$ ipython --no-banner

In [1]: import numpy as np

In [2]: from numpy import linalg as LA

In [3]: np.set_printoptions(precision=2, suppress=True, linewidth=140, legacy="1.25")

In [4]: m1 = np.load("dump.npy")

In [5]: m1
Out[5]: 
array([[ 1,  0,  0,  0,  0],
       [ 3,  1,  0,  0,  0],
       [ 1,  3,  1,  0,  0],
       [-2,  2, -1,  1,  0],
       [ 1,  0, -3, -2,  1]])

In [6]: np.sort(LA.eigvals(m1))
Out[6]: array([1., 1., 1., 1., 1.])

In [7]: np.prod(np.diag(m1)), np.round(LA.det(m1), 2)
Out[7]: (1, 1.0)

In [8]: K = np.load("data.npy")

In [9]: K
Out[9]: 
array([[ 5.89,  5.86, -0.2 ],
       [-6.33,  2.57,  0.2 ],
       [ 1.82, -6.39, -2.96],
       [ 2.69, -1.26,  8.32]])

In [10]: ev, V = LA.eig(m1)

In [11]: np.sort(LA.eigvals(LA.inv(m1)))
Out[11]: array([1.-0.j, 1.+0.j, 1.+0.j, 1.+0.j, 1.+0.j])

In [12]: np.prod(ev)
Out[12]: 1.0

In [13]: ev
Out[13]: array([1., 1., 1., 1., 1.])

In [14]: Y = np.c_[K[:, :1] @ np.array([[-1]]), np.array([2, 1, 2, 3])]

In [15]: Y
Out[15]: 
array([[-5.89,  2.  ],
       [ 6.33,  1.  ],
       [-1.82,  2.  ],
       [-2.69,  3.  ]])

In [16]: np.round(LA.lstsq(K, Y[:, 0])[0], 2) + 0
Out[16]: array([-1.,  0.,  0.])

In [17]: np.round(LA.norm(Y - K @ LA.lstsq(K, Y)[0], axis=0), 2) + 0
Out[17]: array([0.  , 3.31])

In [18]: LA.norm(LA.qr(K)[0].T @ Y, axis=0) ** 2 / ((Y ** 2).sum(axis=0) + 1e-12)
Out[18]: array([1.  , 0.39])

In [19]: F = np.load("layer4.npy")

In [20]: F
Out[20]: 
array([[ 0,  1, -4,  1,  2],
       [-1,  0,  1,  3, -1],
       [ 4, -1,  0,  0,  0],
       [-1, -3,  0,  0,  2],
       [-2,  1,  0, -2,  0]])

In [21]: left, sv, VT = LA.svd(F)

In [22]: np.argmax(sv[:-1] / (sv[1:] + 1e-6)) + 1
Out[22]: 4

In [23]: sv.round(2) + 0
Out[23]: array([4.8 , 4.8 , 3.74, 3.74, 0.  ])

In [24]: Y = left[:, :4] @ np.diag(sv[:4]) @ VT[:4]

In [25]: round(np.abs(F - Y).max(), 2)
Out[25]: 0.0

In [26]: LA.matrix_rank(F, rtol=0.05)
Out[26]: 4

In [27]: round(float(LA.norm(F - Y, 2)), 2), round(sv[4], 2)
Out[27]: (0.0, 0.0)

In [28]: round(float(LA.norm(F - Y) / LA.norm(F)), 2)
Out[28]: 0.0

In [29]: LA.cond(F) > 100
Out[29]: True

In [30]: LA.matrix_rank(F, rtol=0.1)
Out[30]: 4
